$ python3 -q
>>> import numpy as np
>>> from numpy import linalg as LA
>>> np.set_printoptions(precision=2, suppress=True, linewidth=120, sign=" ")
>>> rnd = lambda a: np.round(a, 2) + 0
>>> A = np.load("test12.npy")
>>> rnd(A)
array([[ -5.13,  -4.87,   1.87,   2.04],
       [ -5.35,  -4.65,   1.65,   2.12],
       [ -4.65,  -5.35,   2.35,   1.88],
       [ -3.52,  -6.48,   3.48,   1.51],
       [ -4.4 ,  -5.6 ,   2.6 ,   1.8 ],
       [ -6.77,  -3.23,   0.23,   2.59],
       [ -2.24,  -7.76,   4.76,   1.08],
       [ -2.09,  -7.91,   4.91,   1.03],
       [ -5.72,  -4.28,   1.28,   2.24],
       [ -5.79,  -4.21,   1.21,   2.26],
       [ -7.1 ,  -2.9 ,  -0.1 ,   2.7 ],
       [-10.03,   0.03,  -3.03,   3.68],
       [ -4.33,  -5.67,   2.67,   1.78],
       [ -2.57,  -7.43,   4.43,   1.19],
       [ -8.62,  -1.38,  -1.62,   3.21],
       [ -2.78,  -7.22,   4.22,   1.26],
       [  0.11, -10.11,   7.11,   0.3 ],
       [ -5.54,  -4.46,   1.46,   2.18],
       [ -0.04,  -9.96,   6.96,   0.35],
       [ -5.16,  -4.84,   1.84,   2.05],
       [ -8.12,  -1.88,  -1.12,   3.04],
       [ -4.8 ,  -5.2 ,   2.2 ,   1.93],
       [ -4.2 ,  -5.8 ,   2.8 ,   1.73],
       [ -6.88,  -3.12,   0.12,   2.63],
       [  0.6 , -10.6 ,   7.6 ,   0.13],
       [ -4.98,  -5.02,   2.02,   1.99],
       [ -1.62,  -8.38,   5.38,   0.87],
       [ -5.03,  -4.97,   1.97,   2.01],
       [ -6.79,  -3.21,   0.21,   2.6 ],
       [ -5.31,  -4.69,   1.69,   2.1 ],
       [ -1.23,  -8.77,   5.77,   0.74],
       [ -4.5 ,  -5.5 ,   2.5 ,   1.83],
       [ -4.33,  -5.67,   2.67,   1.78]])
>>> Xs = A - A.mean(axis=0)
>>> V = LA.svd(Xs)[2][:2]
>>> B = Xs - Xs @ V.T @ V
>>> LA.norm(B, axis=1).round(6).argmax()
np.int64(0)
>>> rnd(np.cov(Xs @ V.T, rowvar=False))
array([[ 19.,   0.],
       [  0.,   0.]])
>>> U, sigma, Vh = LA.svd(A)
>>> V = Vh[:(sigma > 1e-8).sum()]
>>> rng = np.random.default_rng(7731)
>>> x = A[5] + -3 * A[9] + rng.integers(2) * np.eye(4)[2]
>>> rnd(x)
array([10.59,  9.41, -3.41, -4.2 ])
>>> np.allclose(V.T @ V @ x, x)
True
>>> B = A + rng.integers(-2, 3, (33, 2)) @ rng.integers(-2, 3, (2, 4))
>>> rnd(B)
array([[ -7.13,   1.13,   0.87,   1.04],
       [ -9.35,  -4.65,   2.65,   3.12],
       [ -4.65, -13.35,   4.35,   3.88],
       [ -7.52,  -6.48,   4.48,   2.51],
       [ -8.4 ,  -5.6 ,   3.6 ,   2.8 ],
       [-12.77,  -5.23,   2.23,   4.59],
       [ -6.24,  -3.76,   4.76,   1.08],
       [-10.09,  -7.91,   6.91,   3.03],
       [ -5.72, -12.28,   3.28,   4.24],
       [ -3.79,  -2.21,   0.21,   1.26],
       [ -5.1 ,  -0.9 ,  -1.1 ,   1.7 ],
       [-10.03,   0.03,  -3.03,   3.68],
       [ -0.33,  -5.67,   1.67,   0.78],
       [-10.57,  -7.43,   6.43,   3.19],
       [-12.62,   2.62,  -1.62,   3.21],
       [  3.22,  -5.22,   2.22,  -0.74],
       [ -7.89, -10.11,   9.11,   2.3 ],
       [  0.46,  -6.46,   0.46,   1.18],
       [ -0.04,  -9.96,   6.96,   0.35],
       [ -9.16,  -8.84,   3.84,   4.05],
       [ -8.12,  -1.88,  -1.12,   3.04],
       [ -4.8 ,  -5.2 ,   2.2 ,   1.93],
       [ -8.2 ,  -1.8 ,   2.8 ,   1.73],
       [-10.88,   0.88,   0.12,   2.63],
       [  8.6 , -10.6 ,   5.6 ,  -1.87],
       [ -4.98,  -1.02,   1.02,   0.99],
       [  2.38,  -4.38,   3.38,  -1.13],
       [-11.03,  -6.97,   3.97,   4.01],
       [ -4.79,  -9.21,   1.21,   3.6 ],
       [ -9.31,  -4.69,   2.69,   3.1 ],
       [  0.77, -10.77,   5.77,   0.74],
       [ -4.5 ,   2.5 ,   0.5 ,  -0.17],
       [  1.67,  -7.67,   1.67,   0.78]])
>>> rnd(B - A)
array([[-2.,  6., -1., -1.],
       [-4.,  0.,  1.,  1.],
       [ 0., -8.,  2.,  2.],
       [-4.,  0.,  1.,  1.],
       [-4.,  0.,  1.,  1.],
       [-6., -2.,  2.,  2.],
       [-4.,  4.,  0.,  0.],
       [-8.,  0.,  2.,  2.],
       [ 0., -8.,  2.,  2.],
       [ 2.,  2., -1., -1.],
       [ 2.,  2., -1., -1.],
       [ 0.,  0.,  0.,  0.],
       [ 4.,  0., -1., -1.],
       [-8.,  0.,  2.,  2.],
       [-4.,  4.,  0.,  0.],
       [ 6.,  2., -2., -2.],
       [-8.,  0.,  2.,  2.],
       [ 6., -2., -1., -1.],
       [ 0.,  0.,  0.,  0.],
       [-4., -4.,  2.,  2.],
       [ 0.,  0.,  0.,  0.],
       [ 0.,  0.,  0.,  0.],
       [-4.,  4.,  0.,  0.],
       [-4.,  4.,  0.,  0.],
       [ 8.,  0., -2., -2.],
       [ 0.,  4., -1., -1.],
       [ 4.,  4., -2., -2.],
       [-6., -2.,  2.,  2.],
       [ 2., -6.,  1.,  1.],
       [-4.,  0.,  1.,  1.],
       [ 2., -2.,  0.,  0.],
       [ 0.,  8., -2., -2.],
       [ 6., -2., -1., -1.]])
>>> LA.matrix_rank(B - A, tol=1e-8)
np.int64(2)
>>> lab = A[:, 2] > np.median(A[:, 2])
>>> f = A[lab].mean(axis=0) - A[~lab].mean(axis=0)
>>> np.argsort(-np.abs(f).round(6), kind="stable")
array([ 0,  1,  2,  3])
>>> rnd(f)
array([ 3.69, -3.69,  3.69, -1.23])
